>>> import numpy as np
>>> np.set_printoptions(precision=2, suppress=True, linewidth=200, legacy="1.25")
>>> rng = np.random.default_rng(14)
>>> K = rng.normal(size=(30, 3))
>>> K = 3 * K / np.linalg.norm(K, axis=1, keepdims=True)
>>> K
array([[ 1.05, -1.48, -2.38],
       [-2.74, -0.33,  1.17],
       [ 0.09,  1.34,  2.68],
       [-0.9 ,  2.72, -0.9 ],
       [ 0.4 ,  2.97, -0.12],
       [ 0.55, -2.47,  1.61],
       [-2.28, -0.69,  1.82],
       [ 1.29, -1.47,  2.28],
       [ 1.71,  0.63,  2.38],
       [-2.64,  0.94, -1.07],
       [ 1.86, -0.05, -2.36],
       [-0.15, -2.11,  2.12],
       [-0.06,  1.82, -2.38],
       [ 2.27, -0.42,  1.91],
       [ 1.79, -2.31,  0.68],
       [-1.03,  0.77,  2.71],
       [ 1.2 ,  1.85, -2.03],
       [ 0.53,  0.92,  2.81],
       [-1.97,  1.81,  1.36],
       [-2.41, -1.64,  0.7 ],
       [-1.84, -1.92,  1.4 ],
       [ 2.23, -1.83,  0.82],
       [-1.49, -1.98, -1.7 ],
       [ 0.8 ,  2.72, -0.97],
       [-0.16, -0.51, -2.95],
       [ 0.61,  2.1 , -2.05],
       [ 1.63, -1.12,  2.25],
       [ 1.54, -0.48, -2.53],
       [-0.54, -2.15, -2.03],
       [-0.55,  2.94, -0.2 ]])
>>> Ac = (K - K.mean(axis=0)) / K.std(axis=0)
>>> Ac.std(axis=0)
array([1., 1., 1.])
>>> beta = np.linalg.lstsq(np.delete(Ac, 1, axis=1), Ac[:, 1])[0]
>>> round(float(1 - np.var(Ac[:, 1] - np.delete(Ac, 1, axis=1) @ beta)), 2)
0.03
>>> np.abs(beta).argmax()
1
>>> Ac = K - K.mean(axis=0)
>>> evecs = np.linalg.svd(Ac)[2][:1]
>>> M2 = Ac - Ac @ evecs.T @ evecs
>>> np.linalg.norm(M2, axis=1).round(6).argmax()
22
>>> (Ac @ evecs.T).std(axis=0)
array([1.99])
>>> ang = np.deg2rad(135)
>>> A = np.eye(10)
>>> A[np.ix_([1, 4], [1, 4])] = [[np.cos(ang), -np.sin(ang)], [np.sin(ang), np.cos(ang)]]
>>> A
array([[ 1.  ,  0.  ,  0.  ,  0.  ,  0.  ,  0.  ,  0.  ,  0.  ,  0.  ,  0.  ],
       [ 0.  , -0.71,  0.  ,  0.  , -0.71,  0.  ,  0.  ,  0.  ,  0.  ,  0.  ],
       [ 0.  ,  0.  ,  1.  ,  0.  ,  0.  ,  0.  ,  0.  ,  0.  ,  0.  ,  0.  ],
       [ 0.  ,  0.  ,  0.  ,  1.  ,  0.  ,  0.  ,  0.  ,  0.  ,  0.  ,  0.  ],
       [ 0.  ,  0.71,  0.  ,  0.  , -0.71,  0.  ,  0.  ,  0.  ,  0.  ,  0.  ],
       [ 0.  ,  0.  ,  0.  ,  0.  ,  0.  ,  1.  ,  0.  ,  0.  ,  0.  ,  0.  ],
       [ 0.  ,  0.  ,  0.  ,  0.  ,  0.  ,  0.  ,  1.  ,  0.  ,  0.  ,  0.  ],
       [ 0.  ,  0.  ,  0.  ,  0.  ,  0.  ,  0.  ,  0.  ,  1.  ,  0.  ,  0.  ],
       [ 0.  ,  0.  ,  0.  ,  0.  ,  0.  ,  0.  ,  0.  ,  0.  ,  1.  ,  0.  ],
       [ 0.  ,  0.  ,  0.  ,  0.  ,  0.  ,  0.  ,  0.  ,  0.  ,  0.  ,  1.  ]])
>>> O, r_ = np.linalg.qr(A)
>>> np.round(O.T @ O, 2) + 0
array([[1., 0., 0., 0., 0., 0., 0., 0., 0., 0.],
       [0., 1., 0., 0., 0., 0., 0., 0., 0., 0.],
       [0., 0., 1., 0., 0., 0., 0., 0., 0., 0.],
       [0., 0., 0., 1., 0., 0., 0., 0., 0., 0.],
       [0., 0., 0., 0., 1., 0., 0., 0., 0., 0.],
       [0., 0., 0., 0., 0., 1., 0., 0., 0., 0.],
       [0., 0., 0., 0., 0., 0., 1., 0., 0., 0.],
       [0., 0., 0., 0., 0., 0., 0., 1., 0., 0.],
       [0., 0., 0., 0., 0., 0., 0., 0., 1., 0.],
       [0., 0., 0., 0., 0., 0., 0., 0., 0., 1.]])
>>> np.trace(O @ O.T)
10.0
>>> O
array([[ 1.  ,  0.  ,  0.  ,  0.  ,  0.  ,  0.  ,  0.  ,  0.  ,  0.  ,  0.  ],
       [-0.  , -0.71,  0.  ,  0.  ,  0.71,  0.  ,  0.  ,  0.  ,  0.  ,  0.  ],
       [-0.  ,  0.  ,  1.  ,  0.  ,  0.  ,  0.  ,  0.  ,  0.  ,  0.  ,  0.  ],
       [-0.  ,  0.  , -0.  ,  1.  ,  0.  ,  0.  ,  0.  ,  0.  ,  0.  ,  0.  ],
       [-0.  ,  0.71, -0.  , -0.  ,  0.71,  0.  ,  0.  ,  0.  ,  0.  ,  0.  ],
       [-0.  ,  0.  , -0.  , -0.  , -0.  ,  1.  ,  0.  ,  0.  ,  0.  ,  0.  ],
       [-0.  ,  0.  , -0.  , -0.  , -0.  , -0.  ,  1.  ,  0.  ,  0.  ,  0.  ],
       [-0.  ,  0.  , -0.  , -0.  , -0.  , -0.  , -0.  ,  1.  ,  0.  ,  0.  ],
       [-0.  ,  0.  , -0.  , -0.  , -0.  , -0.  , -0.  , -0.  ,  1.  ,  0.  ],
       [-0.  ,  0.  , -0.  , -0.  , -0.  , -0.  , -0.  , -0.  , -0.  ,  1.  ]])
>>> O.shape, r_.shape
((10, 10), (10, 10))
>>> F = np.load("mat.npy")
>>> F
array([[-3,  0,  0,  0,  0,  0,  0,  0],
       [-1,  0,  0,  0,  0,  0,  0,  0],
       [ 0, -2,  3,  0,  0,  0,  0,  0],
       [-2,  0, -3,  0,  0,  0,  0,  0],
       [ 1,  1,  0,  2, -1,  0,  0,  0],
       [ 1, -1,  0, -3,  1,  2,  0,  0],
       [ 3, -3,  3,  0,  1,  3,  2,  0],
       [ 0, -2,  0, -3,  0,  3, -3, -3]])
>>> # triangular: eigenvalues sit on the diagonal
>>> np.unique(F.round(6), axis=0).shape
(8, 8)
>>> round(np.trace(np.linalg.pinv(F) @ F), 2)
7.0
>>> np.round(F @ np.linalg.pinv(F) @ F, 2) + 0
array([[-3.,  0.,  0.,  0.,  0.,  0.,  0.,  0.],
       [-1.,  0.,  0.,  0.,  0.,  0.,  0.,  0.],
       [ 0., -2.,  3.,  0.,  0.,  0.,  0.,  0.],
       [-2.,  0., -3.,  0.,  0.,  0.,  0.,  0.],
       [ 1.,  1.,  0.,  2., -1.,  0.,  0.,  0.],
       [ 1., -1.,  0., -3.,  1.,  2.,  0.,  0.],
       [ 3., -3.,  3.,  0.,  1.,  3.,  2.,  0.],
       [ 0., -2.,  0., -3.,  0.,  3., -3., -3.]])
>>> f, v = F[2], F[0]
>>> f @ f
13
>>> pr = (f @ v) / (f @ f) * f
>>> np.round(np.linalg.norm(f + v) ** 2 + np.linalg.norm(f - v) ** 2, 2)
44.0
>>> (v - pr) @ f
0.0
>>> J = np.load("sample8.npy")
>>> J
array([[ 2,  3,  4,  5,  6,  7,  8,  9],
       [10, 11, 12, 13, 14, 15, 16, 17],
       [18, 19, 20, 21, 22, 23, 24, 25],
       [26, 27, 28, 29, 30, 31, 32, 33],
       [34, 35, 36, 37, 38, 39, 40, 41],
       [42, 43, 44, 45, 46, 47, 48, 49],
       [50, 51, 52, 53, 54, 55, 56, 57],
       [58, 59, 60, 61, 62, 63, 64, 65],
       [66, 67, 68, 69, 70, 71, 72, 73]])
>>> # null space of dimension 6
>>> Uu, sv, Vt = np.linalg.svd(J)
>>> sv.round(2) + 0
array([363.68,   9.37,   0.  ,   0.  ,   0.  ,   0.  ,   0.  ,   0.  ])
>>> np.argmax(sv[:-1] / (sv[1:] + 1e-6)) + 1
2
>>> M2 = Uu[:, :2] @ np.diag(sv[:2]) @ Vt[:2]
>>> np.round(np.abs(J - M2).max(), 2)
0.0
>>> f = np.array([-1, -2])
>>> np.convolve(J[6], f)
array([ -50, -151, -154, -157, -160, -163, -166, -169, -114])
>>> np.cross(J[6, :3], J[4, :3])
array([ 16, -32,  16])
>>> np.correlate(J[6], J[4], "full")
array([ 2050,  4091,  6122,  8142, 10150, 12145, 14126, 16092, 14014, 11953,  9910,  7886,  5882,  3899,  1938])
>>> mat = np.load("dump.npy")
>>> mat
array([[  0,  -1, -12,   9,  -7,   4],
       [  1,   0,   5,  -2, -18,  -4],
       [ 12,  -5,   0,   8,   5,  -7],
       [ -9,   2,  -8,   0,   1, -11],
       [  7,  18,  -5,  -1,   0,   2],
       [ -4,   4,   7,  11,  -2,   0]])
>>> # antisymmetric, zero diagonal
>>> C2 = mat.T @ mat
>>> np.linalg.eigvalsh(C2)[::-1]
array([421.76, 421.76, 315.84, 315.84, 186.4 , 186.4 ])
>>> (mat @ mat.T).shape
(6, 6)
>>> C2
array([[291,  32,  14,  43,  41,  25],
       [ 32, 370, -66, -23, -24,  45],
       [ 14, -66, 307, -36, -28,  10],
       [ 43, -23, -36, 271,  -9, -14],
       [ 41, -24, -28,  -9, 403,  -2],
       [ 25,  45,  10, -14,  -2, 206]])
>>> np.linalg.svd(mat, compute_uv=False)
array([20.54, 20.54, 17.77, 17.77, 13.65, 13.65])
>>> np.diff(mat, axis=0)
array([[  1,   1,  17, -11, -11,  -8],
       [ 11,  -5,  -5,  10,  23,  -3],
       [-21,   7,  -8,  -8,  -4,  -4],
       [ 16,  16,   3,  -1,  -1,  13],
       [-11, -14,  12,  12,  -2,  -2]])
>>> np.abs(mat).max()
18
>>> mat.sum(axis=0)
array([  7,  18, -13,  25, -21, -16])
>>> np.linalg.matrix_rank(mat)
6
>>> np.unravel_index(np.abs(mat).argmax(), mat.shape)
(1, 4)
>>> mat - mat[0]
array([[  0,   0,   0,   0,   0,   0],
       [  1,   1,  17, -11, -11,  -8],
       [ 12,  -4,  12,  -1,  12, -11],
       [ -9,   3,   4,  -9,   8, -15],
       [  7,  19,   7, -10,   7,  -2],
       [ -4,   5,  19,   2,   5,  -4]])
>>> M2 = np.array([[1, 1], [1, -1]])
>>> data = np.kron(M2, np.kron(M2, M2))[rng.permutation(8)][:9]
>>> data
array([[ 1, -1,  1, -1, -1,  1, -1,  1],
       [ 1, -1, -1,  1,  1, -1, -1,  1],
       [ 1,  1,  1,  1,  1,  1,  1,  1],
       [ 1, -1,  1, -1,  1, -1,  1, -1],
       [ 1,  1, -1, -1, -1, -1,  1,  1],
       [ 1, -1, -1,  1, -1,  1,  1, -1],
       [ 1,  1, -1, -1,  1,  1, -1, -1],
       [ 1,  1,  1,  1, -1, -1, -1, -1]])
>>> np.linalg.svd(data, compute_uv=False)
array([2.83, 2.83, 2.83, 2.83, 2.83, 2.83, 2.83, 2.83])
>>> np.linalg.pinv(data)
array([[ 0.12,  0.12,  0.12,  0.12,  0.12,  0.12,  0.12,  0.12],
       [-0.12, -0.12,  0.12, -0.12,  0.12, -0.12,  0.12,  0.13],
       [ 0.12, -0.12,  0.12,  0.12, -0.13, -0.12, -0.13,  0.12],
       [-0.13,  0.13,  0.12, -0.12, -0.12,  0.13, -0.12,  0.12],
       [-0.13,  0.13,  0.12,  0.13, -0.12, -0.13,  0.12, -0.13],
       [ 0.12, -0.12,  0.12, -0.12, -0.12,  0.12,  0.12, -0.13],
       [-0.12, -0.13,  0.12,  0.12,  0.13,  0.13, -0.12, -0.12],
       [ 0.12,  0.12,  0.12, -0.13,  0.12, -0.12, -0.12, -0.13]])
>>> data[:, 0] @ data[:, 6]
0
>>> M2 = np.array([[1, -1], [-2, 1], [1, 1], [0, 0], [-1, 1], [-2, -2], [2, 2], [0, 1]])
>>> np.einsum("ij->j", data)
array([8, 0, 0, 0, 0, 0, 0, 0])
>>> np.einsum("ik,kj->ij", data, M2)
array([[ 1, -5],
       [ 1, -1],
       [-1,  3],
       [ 7,  3],
       [ 3,  3],
       [ 3, -5],
       [-7, -5],
       [ 1, -1]])
>>> O, evecs = np.linalg.qr(data[:, :7])[0], np.linalg.qr(data[:, 7:])[0]
>>> sv = np.linalg.svd(O.T @ evecs, compute_uv=False)
>>> (sv > 0.9).sum()
0
>>> round(float(np.linalg.norm(O @ O.T - evecs @ evecs.T, 2)), 2)
1.0
>>> np.degrees(np.arccos(sv.clip(0, 1)))
array([90.])
>>> arr = np.loadtxt("arr.csv", delimiter=",")
>>> arr
array([[  9.,   3.,  -1.,  -2.],
       [-12.,  -3.,   2.,   4.],
       [ 12.,   3.,  -2.,  -4.],
       [  6.,   3.,   0.,   0.]])
>>> # column 0 dominates
>>> np.einsum("ii->", arr)
4.0
>>> np.kron(np.eye(2, dtype=int), arr)
array([[  9.,   3.,  -1.,  -2.,   0.,   0.,  -0.,  -0.],
       [-12.,  -3.,   2.,   4.,  -0.,  -0.,   0.,   0.],
       [ 12.,   3.,  -2.,  -4.,   0.,   0.,  -0.,  -0.],
       [  6.,   3.,   0.,   0.,   0.,   0.,   0.,   0.],
       [  0.,   0.,  -0.,  -0.,   9.,   3.,  -1.,  -2.],
       [ -0.,  -0.,   0.,   0., -12.,  -3.,   2.,   4.],
       [  0.,   0.,  -0.,  -0.,  12.,   3.,  -2.,  -4.],
       [  0.,   0.,   0.,   0.,   6.,   3.,   0.,   0.]])
>>> round(float(np.linalg.det(2 * arr)), 2), round(float(np.linalg.det(arr)), 2)
(0.0, 0.0)
>>> np.allclose(arr[:-1].T @ np.linalg.lstsq(arr[:-1].T, arr[-1])[0], arr[-1])
True
>>> np.round(arr @ np.linalg.pinv(arr) @ arr, 2) + 0
array([[  9.,   3.,  -1.,  -2.],
       [-12.,  -3.,   2.,   4.],
       [ 12.,   3.,  -2.,  -4.],
       [  6.,   3.,   0.,   0.]])
>>> round(float(np.trace(np.linalg.pinv(arr) @ arr)), 2)
2.0
>>> blk = np.stack([arr, -3 * arr, arr[::-1]])
>>> np.linalg.matrix_rank(blk)
array([2, 2, 2])
>>> (blk @ arr.T).shape
(3, 4, 4)
>>> np.linalg.det(blk)
array([0., 0., 0.])
>>> def softmax(z):
...     e = np.exp(z - z.max(axis=-1, keepdims=True))
...     return e / e.sum(axis=-1, keepdims=True)
... 
>>> np.round(softmax(arr[0]), 2) + 0
array([1., 0., 0., 0.])
>>> np.round(softmax(10 * arr[0]), 2) + 0
array([1., 0., 0., 0.])
>>> softmax(arr).sum(axis=1)
array([1., 1., 1., 1.])
>>> att = arr @ arr.T / np.sqrt(4)
>>> np.round(softmax(att + np.triu(np.full(att.shape, -np.inf), 1)), 2) + 0
array([[1., 0., 0., 0.],
       [0., 1., 0., 0.],
       [0., 0., 1., 0.],
       [0., 0., 1., 0.]])
>>> softmax(att)[0] @ arr
array([12.,  3., -2., -4.])
>>> m1 = np.loadtxt("test4.csv", delimiter=",")
>>> m1
array([[ -8.,   3.,   2.,  -3.,   3.,   1.,   3.,   1.,   1.],
       [  3.,  31.,   2.,  -1.,  -1.,   1.,  -1.,   2.,   0.],
       [ -2.,   2.,  22.,   3.,   2.,   1.,  -3.,   2.,  -2.],
       [  2.,  -3.,  -2., -19.,   3.,  -2.,   2.,   3.,   1.],
       [ -1.,  -3.,   2.,   1.,  32.,   0.,   3.,   0.,   3.],
       [ -2.,   0.,  -3.,   2.,  -3., -12.,   1.,  -3.,  -3.],
       [ -1.,  -2.,   3.,   2.,   3.,  -2.,   7.,  -2.,  -3.],
       [ -1.,   3.,   0.,  -1.,   1.,  -2.,   0.,  -1.,   0.],
       [  2.,  -3.,   0.,   1.,   3.,  -2.,   3.,   1.,  13.]])
>>> f = np.array([2, 0, 0, 1, 0, 3, 2, 2, 1])
>>> M2 = m1 + np.outer(f, np.eye(9)[2])
>>> round(float(np.linalg.det(M2) / np.linalg.det(m1)), 2), round(float(1 + np.linalg.solve(m1, f)[2]), 2)
(1.15, 1.15)
>>> np.linalg.matrix_rank(M2 - m1)
1
>>> np.linalg.matrix_rank(np.linalg.inv(M2) - np.linalg.inv(m1), tol=1e-8)
1
